$ python3 -q
>>> import numpy as np
>>> from numpy import linalg as LA
>>> np.set_printoptions(precision=3, suppress=True, linewidth=100, sign=" ")
>>> rd = lambda a: np.round(a, 3) + 0
>>> A = np.load("out3.npy")
>>> print(A)
[[ 0.  0.  5. -2.  5.  3. -5.]
 [ 0.  2.  3.  3.  1.  2.  2.]
 [ 0.  0.  2.  0.  0.  1.  0.]
 [ 0.  3.  2.  3.  0.  1.  1.]
 [ 0.  0.  2.  0.  3.  2.  0.]
 [ 0.  1.  1.  2.  2.  2.  3.]
 [ 0.  3.  3.  0.  2.  3.  2.]]
>>> print(np.unravel_index(np.abs(A).argmax(), A.shape))
(np.int64(0), np.int64(2))
>>> print(A.sum(axis=0))
[  0.   9.  18.   6.  13.  14.   3.]
>>> LA.rank(A)
Traceback (most recent call last):
  File "<python-input-8>", line 1, in <module>
    LA.rank(A)
    ^^^^^^^
AttributeError: module 'numpy.linalg' has no attribute 'rank'
>>> print(A.shape)
(7, 7)
>>> print(np.count_nonzero(A))
32
>>> print(LA.matrix_rank(A))
6
>>> Uu, s, VT = LA.svd(A)
>>> print(np.argmax(s[:-1] / (s[1:] + 1e-6)) + 1)
6
>>> M2 = Uu[:, :6] @ np.diag(s[:6]) @ VT[:6]
>>> print(rd(LA.norm(A - M2, 2)), s[6])
0.0 0.0
>>> print(LA.matrix_rank(M2))
6
>>> print(rd(LA.norm(A - M2) / LA.norm(A)))
0.0
>>> x0 = np.array([-5, 8, 3, 3, -2, -7, 1])
>>> a = np.maximum(A @ x0, 0)
>>> print(np.maximum(A @ x0, 0) - np.maximum(-A @ x0, 0))
[-27.  20.  -1.  33. -14.   2.  10.]
>>> print(rd(np.tanh(A @ x0)))
[-1.     1.    -0.762  1.    -1.     0.964  1.   ]
>>> print(np.maximum(A @ (3 * x0), 0))
[  0.  60.   0.  99.   0.   6.  30.]
